$ ipython --no-banner

In [1]: import numpy as np

In [2]: np.set_printoptions(suppress=True, linewidth=200)

In [3]: tidy = lambda a: np.round(a, 3) + 0

In [4]: J = np.load("test8.npy")

In [5]: tidy(J)
Out[5]: 
array([[-0.508,  0.421,  0.13 , -0.323],
       [-0.254, -0.552,  0.296, -0.097],
       [ 0.127, -0.123, -0.314, -0.168],
       [-0.508, -0.087, -0.334, -0.39 ],
       [-0.423,  0.032, -0.613,  0.47 ],
       [-0.127, -0.675, -0.018, -0.138],
       [-0.423, -0.016,  0.477,  0.579],
       [ 0.169, -0.197, -0.284,  0.361]])

In [6]: # columns are unit length and at right angles

In [7]: tidy(J.sum(axis=0))
Out[7]: array([-1.947, -1.196, -0.659,  0.294])

In [8]: other = J / np.linalg.norm(J, axis=1)
ValueError: operands could not be broadcast together with shapes (8,4) (8,) 


In [9]: other = J / np.linalg.norm(J, axis=1, keepdims=True)

In [10]: gram = other @ other.T

In [11]: tidy(gram[0])
Out[11]: array([ 1.   , -0.065, -0.347,  0.56 , -0.005, -0.34 ,  0.13 , -0.819])

In [12]: np.argwhere(np.triu(np.abs(gram) > 0.95, 1))
Out[12]: array([], shape=(0, 2), dtype=int64)

In [13]: tidy(np.degrees(np.arccos(np.clip(gram[0, 6], -1, 1))))
Out[13]: np.float64(82.557)

In [14]: (np.abs(gram) > 0.9).astype(int)
Out[14]: 
array([[1, 0, 0, 0, 0, 0, 0, 0],
       [0, 1, 0, 0, 0, 0, 0, 0],
       [0, 0, 1, 0, 0, 0, 0, 0],
       [0, 0, 0, 1, 0, 0, 0, 0],
       [0, 0, 0, 0, 1, 0, 0, 0],
       [0, 0, 0, 0, 0, 1, 0, 0],
       [0, 0, 0, 0, 0, 0, 1, 0],
       [0, 0, 0, 0, 0, 0, 0, 1]])

In [15]: tidy(np.linalg.norm(other, axis=1))
Out[15]: array([1., 1., 1., 1., 1., 1., 1., 1.])

In [16]: (gram - 2 * np.eye(8)).round(6).argmax(axis=1)
Out[16]: array([3, 5, 3, 0, 7, 1, 1, 4])

In [17]: E = np.loadtxt("mat.csv", delimiter=",")

In [18]: E
Out[18]: 
array([[ 10.872,   7.523, -35.77 ],
       [  4.889,   4.637, -22.882],
       [  4.417,   4.371, -21.744],
       [  4.007,   4.133, -20.735],
       [  1.45 ,   2.414, -13.646],
       [  0.678,   1.747, -10.975],
       [ -0.432,   0.139,  -4.425],
       [ -0.438,   0.095,  -4.226],
       [ -0.432,  -0.119,  -3.176],
       [ -0.303,  -0.313,  -1.808],
       [ -0.004,  -0.068,  -0.11 ],
       [ -0.026,   0.204,   0.255],
       [ -0.045,   0.273,   0.326],
       [ -0.273,   0.752,   0.718],
       [ -0.279,   0.761,   0.725],
       [ -0.63 ,   1.231,   1.041],
       [ -1.256,   1.872,   1.455],
       [ -2.154,   2.615,   1.963],
       [ -2.816,   3.094,   2.318],
       [ -3.936,   3.822,   2.908],
       [ -4.086,   3.914,   2.988],
       [ -6.603,   5.316,   4.323],
       [ -6.853,   5.444,   4.457],
       [ -8.352,   6.183,   5.27 ],
       [ -9.568,   6.749,   5.939],
       [-10.321,   7.088,   6.358],
       [-18.597,  10.387,  11.146],
       [-25.938,  12.907,  15.62 ],
       [-26.662,  13.142,  16.07 ],
       [-29.137,  13.928,  17.621]])

In [19]: lab = E[:, 0] > np.median(E[:, 0])

In [20]: r0 = E[lab].mean(axis=0) - E[~lab].mean(axis=0)

In [21]: lab.astype(int)
Out[21]: array([1, 1, 1, 1, 1, 1, 1, 1, 1, 1, 1, 1, 1, 1, 1, 0, 0, 0, 0, 0, 0, 0, 0, 0, 0, 0, 0, 0, 0, 0])

In [22]: ((E - E.mean(axis=0)) @ r0 > 0).astype(int)
Out[22]: array([1, 1, 1, 1, 1, 1, 1, 1, 1, 1, 1, 1, 1, 1, 1, 1, 1, 0, 0, 0, 0, 0, 0, 0, 0, 0, 0, 0, 0, 0])

In [23]: np.argsort(-np.abs(r0).round(6), kind="stable")
Out[23]: array([2, 0, 1])

In [24]: tidy(r0)
Out[24]: array([ 12.066,  -4.743, -15.797])

In [25]: vec = np.array([0, 3, 3])

In [26]: target = E @ vec

In [27]: tidy(np.linalg.pinv(E) @ E)
Out[27]: 
array([[1., 0., 0.],
       [0., 1., 0.],
       [0., 0., 1.]])

In [28]: tidy(np.linalg.lstsq(E, target)[0])
Out[28]: array([0., 3., 3.])

In [29]: rng = np.random.default_rng(823)

In [30]: target = target + 0.3 * rng.normal(size=30)

In [31]: tidy(target)
Out[31]: 
array([-84.63 , -54.802, -52.173, -49.821, -33.581, -27.415, -12.729, -12.692,  -9.871,  -6.285,  -0.147,   1.103,   1.836,   4.499,   4.212,   7.147,  10.259,  13.443,  15.938,  20.06 ,  20.527,
        29.044,  29.942,  34.417,  38.188,  39.934,  65.241,  85.125,  87.601,  94.376])

In [32]: beta, *_ = np.linalg.lstsq(E, target)

In [33]: [round(float(np.linalg.norm(np.linalg.solve(E.T @ E + lam * np.eye(3), E.T @ target))), 2) for lam in (0, 1, 10, 100)]
Out[33]: [4.25, 4.18, 3.77, 2.93]
